$ python3 -q
>>> import numpy as np
>>> import numpy.linalg as la
>>> np.set_printoptions(precision=2, suppress=True, linewidth=120, legacy="1.25")
>>> data = np.array([[-2.0, 1.0, 0.0, 0.0],
...     [0.0, -2.0, 1.0, 0.0],
...     [0.0, 0.0, -2.0, 1.0],
...     [0.0, 0.0, 0.0, -2.0]])
>>> # triangular
>>> rng = np.random.default_rng(6770)
>>> other = data + rng.integers(-2, 3, (4, 3)) @ rng.integers(-2, 3, (3, 4))
>>> other
array([[-10.,   5.,   0.,   4.],
       [ -1.,  -3.,   4.,   1.],
       [  8.,  -4.,  -2.,  -3.],
       [ -4.,   0.,  -4.,  -2.]])
>>> la.matrix_rank(other - data, tol=1e-8)
3
>>> np.round(la.svd(other - data, compute_uv=False), 2) + 0
array([14.29,  5.22,  2.1 ,  0.  ])
>>> other - data
array([[-8.,  4.,  0.,  4.],
       [-1., -1.,  3.,  1.],
       [ 8., -4.,  0., -4.],
       [-4.,  0., -4.,  0.]])
>>> E = np.tanh(np.array([[-0.8, 0.5],
...     [1.4, 0.0],
...     [0.2, 1.6],
...     [-2.7, 0.2],
...     [0.1, -1.6],
...     [0.8, 0.1],
...     [-2.5, 0.2],
...     [-0.5, 0.0],
...     [-1.4, -0.4],
...     [0.6, 0.4],
...     [0.3, -0.1],
...     [1.3, -0.9],
...     [1.2, -1.4],
...     [0.3, 0.8],
...     [-0.1, 0.1],
...     [-0.5, 1.2]]) @ np.array([[-1.6, 1.0, 0.4], [1.1, -0.6, 1.5]]))
>>> E
array([[ 0.95, -0.8 ,  0.41],
       [-0.98,  0.89,  0.51],
       [ 0.89, -0.64,  0.99],
       [ 1.  , -0.99, -0.65],
       [-0.96,  0.79, -0.98],
       [-0.82,  0.63,  0.44],
       [ 1.  , -0.99, -0.6 ],
       [ 0.66, -0.46, -0.2 ],
       [ 0.95, -0.82, -0.82],
       [-0.48,  0.35,  0.69],
       [-0.53,  0.35, -0.03],
       [-1.  ,  0.95, -0.68],
       [-1.  ,  0.97, -0.92],
       [ 0.38, -0.18,  0.87],
       [ 0.26, -0.16,  0.11],
       [ 0.97, -0.84,  0.92]])
>>> P = E @ la.solve(E.T @ E, E.T)
>>> np.round(la.eigvalsh(P), 2) + 0
array([0., 0., 0., 0., 0., 0., 0., 0., 0., 0., 0., 0., 0., 1., 1., 1.])
>>> np.diag(P)
array([0.09, 0.15, 0.25, 0.26, 0.18, 0.19, 0.25, 0.17, 0.22, 0.17, 0.13, 0.22, 0.3 , 0.22, 0.04, 0.17])
>>> np.allclose(P @ P, P)
True
>>> np.round(np.trace(P), 2)
3.0
>>> other = np.array([[1, -2], [2, -2], [0, 1]])
>>> Z = np.array([[-3, -2, -1], [4, 6, -2]])
>>> F = other @ Z + 0.05 * rng.normal(size=(3, 3))
>>> F
array([[-10.99, -13.99,   3.02],
       [-14.01, -15.99,   2.02],
       [  4.02,   6.  ,  -1.95]])
>>> z = E[:, 2] > np.median(E[:, 2])
>>> u = E[z].mean(axis=0) - E[~z].mean(axis=0)
>>> z.astype(int)
array([1, 1, 1, 0, 0, 1, 0, 0, 0, 1, 0, 0, 0, 1, 1, 1])
>>> other = np.c_[E[:, :2] @ np.array([[-1, -6], [0, 9]]), np.array([1, 0, 3, 3, 3, 3, 1, 5, 5, 1, 3, 0, 0, 4, 2, 3])]
>>> other
array([[ -0.95, -12.9 ,   1.  ],
       [  0.98,  13.83,   0.  ],
       [ -0.89, -11.13,   3.  ],
       [ -1.  , -14.93,   3.  ],
       [  0.96,  12.82,   3.  ],
       [  0.82,  10.61,   3.  ],
       [ -1.  , -14.9 ,   1.  ],
       [ -0.66,  -8.14,   5.  ],
       [ -0.95, -13.07,   5.  ],
       [  0.48,   5.97,   1.  ],
       [  0.53,   6.29,   3.  ],
       [  1.  ,  14.53,   0.  ],
       [  1.  ,  14.69,   0.  ],
       [ -0.38,  -3.88,   4.  ],
       [ -0.26,  -3.01,   2.  ],
       [ -0.97, -13.39,   3.  ]])
>>> la.norm(la.qr(E)[0].T @ other, axis=0) ** 2 / ((other ** 2).sum(axis=0) + 1e-12)
array([1.  , 1.  , 0.14])
>>> np.round(la.norm(other - E @ la.lstsq(E, other)[0], axis=0), 2) + 0
array([ 0.  ,  0.  , 10.48])
>>> la.matrix_rank(np.c_[E, other])
4
>>> feats = np.loadtxt("out13.csv", delimiter=",")
>>> feats
array([[ 0.95, -0.43,  0.76,  1.  ],
       [ 0.03,  0.33,  0.84, -1.23],
       [ 2.82, -0.98,  2.96,  1.88],
       [ 3.47, -0.23,  5.96, -1.27]])
>>> # rank 2
>>> la.matrix_rank(feats, rtol=0.1)
2
>>> round(float(la.norm(feats, 2) / la.norm(feats)), 2)
0.94
>>> [round(float(x), 2) for x in la.svd(feats, compute_uv=False)[:3]]
[8.12, 3.07, 0.0]
>>> np.argsort(-la.norm(feats, axis=0).round(6), kind="stable")[:3]
array([2, 0, 3])
>>> other = np.array([[2, 1, -3], [6, -2, -5]])
>>> Z = np.kron(other, feats)
>>> la.matrix_rank(Z)
4
>>> other = np.array([[-2, 1], [-1, -3]])
>>> X = np.tril(other)
>>> X
array([[-2,  0],
       [-1, -3]])
>>> w, vecs = la.eig(X)
>>> X @ vecs[:, 0] - w[0] * vecs[:, 0]
array([0., 0.])
>>> np.sort(la.eigvals(X @ X))
array([4., 9.])
>>> np.prod(w)
6.0
>>> np.sort(la.eigvals(la.inv(X)))
array([-0.5 , -0.33])
>>> w
array([-3., -2.])
